In [1]: import numpy as np

In [2]: np.set_printoptions(precision=2, suppress=True, linewidth=160)

In [3]: def tidy(a):
   ...:     return np.round(a, 2) + 0
   ...: 

In [4]: mat = np.array([[7, 3], [11, 7], [6, 2]])

In [5]: O, r_ = np.linalg.qr(mat)

In [6]: O.shape, r_.shape
Out[6]: ((3, 2), (2, 2))

In [7]: np.allclose(r_.T @ r_, mat.T @ mat)
Out[7]: True

In [8]: tidy(r_)
Out[8]: 
array([[-14.35,  -7.66],
       [  0.  ,  -1.81]])

In [9]: tidy(O @ r_)
Out[9]: 
array([[ 7.,  3.],
       [11.,  7.],
       [ 6.,  2.]])

In [10]: tidy(O)
Out[10]: 
array([[-0.49,  0.41],
       [-0.77, -0.62],
       [-0.42,  0.67]])

In [11]: tidy(abs(r_[0, 0])), tidy(np.linalg.norm(mat[:, 0]))
Out[11]: (np.float64(14.35), np.float64(14.35))

In [12]: tidy(np.abs(np.diag(r_)))
Out[12]: array([14.35,  1.81])

In [13]: np.trace(O @ O.T)
Out[13]: np.float64(2.0)

In [14]: tidy(O.T @ O)
Out[14]: 
array([[1., 0.],
       [0., 1.]])

In [15]: vec = np.array([-2, 0])

In [16]: y = O @ vec

In [17]: tidy(np.linalg.lstsq(O, y)[0])
Out[17]: array([-2.,  0.])

In [18]: tidy(y)
Out[18]: array([0.98, 1.53, 0.84])

In [19]: rng = np.random.default_rng(9024)

In [20]: y = y + 0.1 * rng.normal(size=3)

In [21]: tidy(y)
Out[21]: array([1.02, 1.5 , 0.74])

In [22]: coef, *_ = np.linalg.lstsq(O, y)

In [23]: print(tidy(O.T @ (y - O @ coef)))
[0. 0.]

In [24]: print(tidy(coef))
[-1.95 -0.03]

In [25]: print(np.linalg.cond(mat) > 100)
False

In [26]: print(tidy(np.linalg.norm(mat, 2) / np.linalg.norm(mat)))
1.0

In [27]: round(np.log10(np.linalg.cond(mat)))
Out[27]: 1

In [28]: [round(float(x), 2) for x in np.linalg.svd(mat, compute_uv=False)[:3]]
Out[28]: [16.29, 1.59]
